$ python -q
>>> import numpy as np
>>> np.set_printoptions(suppress=True, linewidth=140)
>>> E = np.load("block11.npy")
>>> E
array([[-1.45,  0.87,  4.71, -0.08],
       [ 0.53,  1.97, -1.75,  4.21],
       [ 2.57, -2.87, -2.87, -1.39],
       [-0.17, -2.21, -2.89, -3.43],
       [-2.52,  3.59, -1.06,  2.15],
       [-3.05, -2.28,  2.8 ,  1.63],
       [-1.9 ,  2.3 , -1.06, -3.87],
       [-2.62, -0.17,  3.65, -2.19],
       [-1.05, -0.81,  1.87,  4.45],
       [ 0.07,  1.5 , -4.31, -2.04],
       [-1.83, -2.54,  3.52, -1.68],
       [-3.54, -0.63,  3.36, -0.85],
       [-0.97, -1.9 , -4.36,  1.2 ],
       [ 3.46, -3.46, -0.46, -0.94],
       [ 4.79,  1.24,  0.55, -0.41],
       [-0.28,  3.15, -0.03,  3.88],
       [ 2.72,  0.58, -0.2 , -4.15],
       [-1.97,  1.31, -4.39, -0.33],
       [ 0.71, -4.83,  0.47,  0.98],
       [ 0.14,  1.74, -4.47,  1.41],
       [-2.28,  2.12, -1.51,  3.61],
       [ 2.53,  3.95,  0.09,  1.72],
       [ 2.08, -2.24,  2.07, -3.37],
       [ 2.19,  1.02,  2.12,  3.83],
       [ 3.38,  0.98,  2.4 , -2.62],
       [ 3.81,  2.98,  1.11,  0.57],
       [ 2.95, -2.98,  2.22, -1.59],
       [ 0.21, -2.  ,  3.65,  2.77],
       [ 2.27,  0.59, -3.04, -3.2 ]])
>>> other = np.c_[E[:, :3] @ np.array([[-2, 0, 1], [2, 1, 0], [1, 1, -1]]), np.array([3, -2, -7, 7, -4, -7, 8, 4, -8, -8, -9, 0, 2, -2, -5, -3, 1, 3, -1, 1, 5, 5, -6, 3, -7, -9, 1, 5, 5])]
>>> other.round(2)
array([[  9.35,   5.58,  -6.16,   3.  ],
       [  1.13,   0.22,   2.28,  -2.  ],
       [-13.75,  -5.74,   5.44,  -7.  ],
       [ -6.97,  -5.1 ,   2.72,   7.  ],
       [ 11.16,   2.53,  -1.46,  -4.  ],
       [  4.34,   0.52,  -5.85,  -7.  ],
       [  7.34,   1.24,  -0.84,   8.  ],
       [  8.55,   3.48,  -6.27,   4.  ],
       [  2.35,   1.06,  -2.92,  -8.  ],
       [ -1.45,  -2.81,   4.38,  -8.  ],
       [  2.1 ,   0.98,  -5.35,  -9.  ],
       [  9.18,   2.73,  -6.9 ,   0.  ],
       [ -6.22,  -6.26,   3.39,   2.  ],
       [-14.3 ,  -3.92,   3.92,  -2.  ],
       [ -6.55,   1.79,   4.24,  -5.  ],
       [  6.83,   3.12,  -0.25,  -3.  ],
       [ -4.48,   0.38,   2.92,   1.  ],
       [  2.17,  -3.08,   2.42,   3.  ],
       [-10.61,  -4.36,   0.24,  -1.  ],
       [ -1.27,  -2.73,   4.61,   1.  ],
       [  7.29,   0.61,  -0.77,   5.  ],
       [  2.93,   4.04,   2.44,   5.  ],
       [ -6.57,  -0.17,   0.01,  -6.  ],
       [ -0.22,   3.14,   0.07,   3.  ],
       [ -2.4 ,   3.38,   0.98,  -7.  ],
       [ -0.55,   4.09,   2.7 ,  -9.  ],
       [ -9.64,  -0.76,   0.73,   1.  ],
       [ -0.77,   1.65,  -3.44,   5.  ],
       [ -6.4 ,  -2.45,   5.31,   5.  ]])
>>> np.round(np.linalg.norm(np.linalg.qr(E)[0].T @ other, axis=0) ** 2 / ((other ** 2).sum(axis=0) + 1e-12), 2)
array([1. , 1. , 1. , 0.1])
>>> np.round(np.linalg.norm(other - E @ np.linalg.lstsq(E, other)[0], axis=0), 2) + 0
array([ 0.  ,  0.  ,  0.  , 26.72])
>>> blk = np.stack([E, -2 * E, E[::-1]])
>>> blk.shape
(3, 29, 4)
>>> np.linalg.matrix_rank(blk.reshape(3, -1))
np.int64(2)
>>> np.round(np.linalg.norm(blk, axis=(1, 2)), 2)
array([26.93, 53.85, 26.93])
>>> np.linalg.matrix_rank(blk)
array([4, 4, 4])
>>> Xc = E - E.mean(axis=0)
>>> V = np.linalg.svd(Xc)[2][:2]
>>> other = Xc - Xc @ V.T @ V
>>> np.round(np.diag(V.T @ V), 2)
array([0.19, 0.32, 0.84, 0.66])
>>> np.linalg.norm(other, axis=1).round(6).argmax()
np.int64(6)
>>> np.round((Xc @ V.T).std(axis=0), 2)
array([2.87, 2.81])
>>> other = np.array([[3, -3], [-5, 4], [-5, -4], [-1, 3]])
>>> np.linalg.matrix_rank(np.vstack([E, other.T]))
np.int64(4)
>>> np.vstack([E, other.T]).shape
(31, 4)
>>> d = np.linalg.norm(E[:, None] - E[None], axis=-1)
>>> np.round(np.linalg.norm(E, axis=1), 2)
array([5.  , 4.99, 5.  , 5.  , 5.  , 5.  , 5.  , 5.  , 5.01, 5.  , 5.  , 4.99, 5.  , 5.  , 5.  , 5.01, 5.  , 5.  , 5.  , 5.  , 5.  , 5.  ,
       5.  , 5.  , 5.  , 5.  , 5.  , 5.  , 5.  ])
>>> np.flatnonzero(d[28] < d.mean() / 2)
array([ 9, 16, 28])
>>> (d + 1e9 * np.eye(29)).round(6).argmin(axis=1)
array([ 7, 15, 13,  2, 20, 11,  9, 11, 27, 17,  7,  7, 17,  2, 25,  1, 28,  9, 13, 17,  4, 25, 26,  8, 16, 21, 22,  8,  9])
>>> X = np.array([[-1.4, 0.6, 0.7, 0.2], [0.4, 0.5, -1.3, 0.5], [1.1, -1.5, -0.3, 0.7]])
>>> X
array([[-1.4,  0.6,  0.7,  0.2],
       [ 0.4,  0.5, -1.3,  0.5],
       [ 1.1, -1.5, -0.3,  0.7]])
>>> round(float(np.linalg.norm(X[2], 1)), 2), np.round(np.linalg.norm(X[2], np.inf), 2)
(3.6, np.float64(1.5))
>>> round(X[2] @ X[1], 2)
np.float64(0.43)
>>> round(np.linalg.norm(X, 2), 2)
np.float64(2.51)
>>> np.round(np.linalg.norm(X[2] - X[1]), 2)
np.float64(2.35)
>>> np.linalg.norm(X, axis=1).argmax()
np.int64(2)
>>> def softmax(z):
...     e = np.exp(z - z.max(axis=-1, keepdims=True))
...     return e / e.sum(axis=-1, keepdims=True)
... 
>>> np.round(softmax(10 * X[0]), 2) + 0
array([0.  , 0.27, 0.73, 0.  ])
>>> np.round(softmax(X).sum(axis=1), 2)
array([1., 1., 1.])
>>> att = X @ X.T / np.sqrt(4)
>>> np.round(softmax(att)[0] @ X, 2)
array([-1.05,  0.47,  0.41,  0.26])
>>> np.round(softmax(att), 2)
array([[0.83, 0.12, 0.06],
       [0.12, 0.64, 0.24],
       [0.03, 0.14, 0.83]])
>>> other = np.array([[0, 3, 1], [1, 1, -1], [-3, -2, 3], [-3, -3, 0]])
>>> np.round(np.einsum("ij,ij->i", X, X), 2)
array([2.85, 2.35, 4.04])
>>> np.linalg.matrix_rank(np.vstack([X, other.T]))
np.int64(4)
>>> other = np.array([[2, 3], [2, 3]])
>>> W2 = np.kron(other, X)
>>> W2.shape
(6, 8)
>>> round(float(np.linalg.norm(W2, 2)), 2), np.round(np.linalg.norm(other, 2) * np.linalg.norm(X, 2), 2)
(12.78, np.float64(12.78))
>>> np.linalg.matrix_rank(W2)
np.int64(3)
>>> W2.round(2)
array([[-2.8,  1.2,  1.4,  0.4, -4.2,  1.8,  2.1,  0.6],
       [ 0.8,  1. , -2.6,  1. ,  1.2,  1.5, -3.9,  1.5],
       [ 2.2, -3. , -0.6,  1.4,  3.3, -4.5, -0.9,  2.1],
       [-2.8,  1.2,  1.4,  0.4, -4.2,  1.8,  2.1,  0.6],
       [ 0.8,  1. , -2.6,  1. ,  1.2,  1.5, -3.9,  1.5],
       [ 2.2, -3. , -0.6,  1.4,  3.3, -4.5, -0.9,  2.1]])
>>> J = np.loadtxt("layer2.csv", delimiter=",")
>>> J
array([[  8.,  -9.,  -6.,  -9.,   8.],
       [  3., -14., -11., -14.,   3.],
       [  9.,  -8.,  -5.,  -8.,   9.]])
>>> np.round(np.trace(np.linalg.pinv(J) @ J), 2)
np.float64(2.0)
>>> np.allclose(J[:-1].T @ np.linalg.lstsq(J[:-1].T, J[-1])[0], J[-1])
True
>>> np.unique(J.round(6), axis=0).shape
(3, 5)
